>>> import numpy as np
>>> np.set_printoptions(precision=2, suppress=True, linewidth=100)
>>> mat = np.array([[-3.9, -4.0, 8.0], [-8.0, 9.1, 1.0], [-4.0, -4.0, 8.1]])
>>> Uu, sig, VT = np.linalg.svd(mat)
>>> sig
array([13.9 , 12.14,  0.01])
>>> np.argmax(sig[:-1] / (sig[1:] + 1e-6)) + 1
np.int64(2)
>>> A2 = Uu[:, :2] @ np.diag(sig[:2]) @ VT[:2]
>>> np.round(np.abs(mat - A2).max(), 2)
np.float64(0.0)
>>> A2
array([[-3.9, -4. ,  8. ],
       [-8. ,  9.1,  1. ],
       [-4. , -4. ,  8.1]])
>>> arr = np.loadtxt("a.csv", delimiter=",")
>>> arr
array([[ 0.47,  0.4 ,  3.86],
       [-1.97, -0.59,  0.78],
       [ 0.95, -0.97, -2.65],
       [-0.37, -5.51, -3.36],
       [ 1.3 , -3.88,  4.12],
       [ 0.91, -1.06, -5.02],
       [ 0.14,  1.19,  1.1 ],
       [ 1.66, -2.61, -1.04],
       [-2.47,  0.82, -3.37],
       [ 1.92,  4.15,  3.12],
       [ 0.25,  6.35,  1.51],
       [ 0.89,  0.35,  2.43],
       [-1.6 ,  5.83,  3.5 ],
       [ 0.5 ,  4.06, -1.31],
       [ 1.57,  0.22,  2.1 ],
       [-0.65, -3.22,  3.21],
       [ 0.11,  1.83,  0.65],
       [ 0.5 ,  1.4 , -0.01],
       [ 0.75, -0.61, -1.64],
       [ 0.18,  2.26, -0.4 ],
       [ 1.3 ,  4.28, -0.92],
       [-1.28,  3.35, -1.61],
       [-0.72, 10.42,  2.11],
       [-0.66,  8.17,  5.55]])
>>> Uu, sig, VT = np.linalg.svd(arr, full_matrices=False)
>>> np.round(Uu.T @ Uu, 2) + 0
array([[1., 0., 0.],
       [0., 1., 0.],
       [0., 0., 1.]])
>>> np.round(VT @ VT.T, 2) + 0
array([[1., 0., 0.],
       [0., 1., 0.],
       [0., 0., 1.]])
>>> np.round(Uu.T @ arr @ VT.T, 2) + 0
array([[20.77,  0.  ,  0.  ],
       [ 0.  , 11.79,  0.  ],
       [ 0.  ,  0.  ,  5.53]])
>>> sig
array([20.77, 11.79,  5.53])
>>> (sig > 1e-8).sum()
np.int64(3)
>>> np.cumsum(sig ** 2) / np.sum(sig ** 2)
array([0.72, 0.95, 1.  ])
>>> np.abs(VT[0])
array([0.03, 0.93, 0.37])
>>> Uu.shape, sig.shape, VT.shape
((24, 3), (3,), (3, 3))
>>> sig / sig[0]
array([1.  , 0.57, 0.27])
